$ python3 -q
>>> import numpy as np
>>> from numpy import linalg as LA
>>> np.set_printoptions(precision=2, suppress=True, linewidth=200, sign=" ")
>>> A = np.loadtxt("a.csv", delimiter=",")
>>> A
array([[ 0.,  0.,  0.,  0.,  0.],
       [ 0.,  2.,  0.,  0.,  0.],
       [ 0.,  0.,  0.,  0.,  0.],
       [ 2.,  0.,  0.,  0.,  0.],
       [ 0.,  0.,  0.,  0.,  2.]])
>>> Uu, sigma, VT = LA.svd(A, full_matrices=False)
>>> (sigma > 1e-8).sum()
np.int64(3)
>>> Uu.T @ A @ VT.T
array([[ 2.,  0.,  0.,  0.,  0.],
       [ 0.,  2.,  0.,  0.,  0.],
       [ 0.,  0.,  2.,  0.,  0.],
       [ 0.,  0.,  0.,  0.,  0.],
       [ 0.,  0.,  0.,  0.,  0.]])
>>> sigma
array([ 2.,  2.,  2.,  0.,  0.])
>>> Uu.T @ Uu
array([[ 1.,  0.,  0.,  0.,  0.],
       [ 0.,  1.,  0.,  0.,  0.],
       [ 0.,  0.,  1.,  0.,  0.],
       [ 0.,  0.,  0.,  1.,  0.],
       [ 0.,  0.,  0.,  0.,  1.]])
>>> Uu.shape, sigma.shape, VT.shape
((5, 5), (5,), (5, 5))
>>> VT @ VT.T
array([[ 1.,  0.,  0.,  0.,  0.],
       [ 0.,  1.,  0.,  0.,  0.],
       [ 0.,  0.,  1.,  0.,  0.],
       [ 0.,  0.,  0.,  1.,  0.],
       [ 0.,  0.,  0.,  0.,  1.]])
>>> sigma / sigma[0]
array([ 1.,  1.,  1.,  0.,  0.])
>>> rng = np.random.default_rng(78329)
>>> z = rng.permutation(5)
>>> z
array([ 4,  1,  3,  2,  0])
>>> out = A[z][:, z]
>>> np.diag(out)
array([ 2.,  2.,  0.,  0.,  0.])
>>> np.sort(np.abs(LA.eigvals(out)))
array([ 0.,  0.,  0.,  2.,  2.])
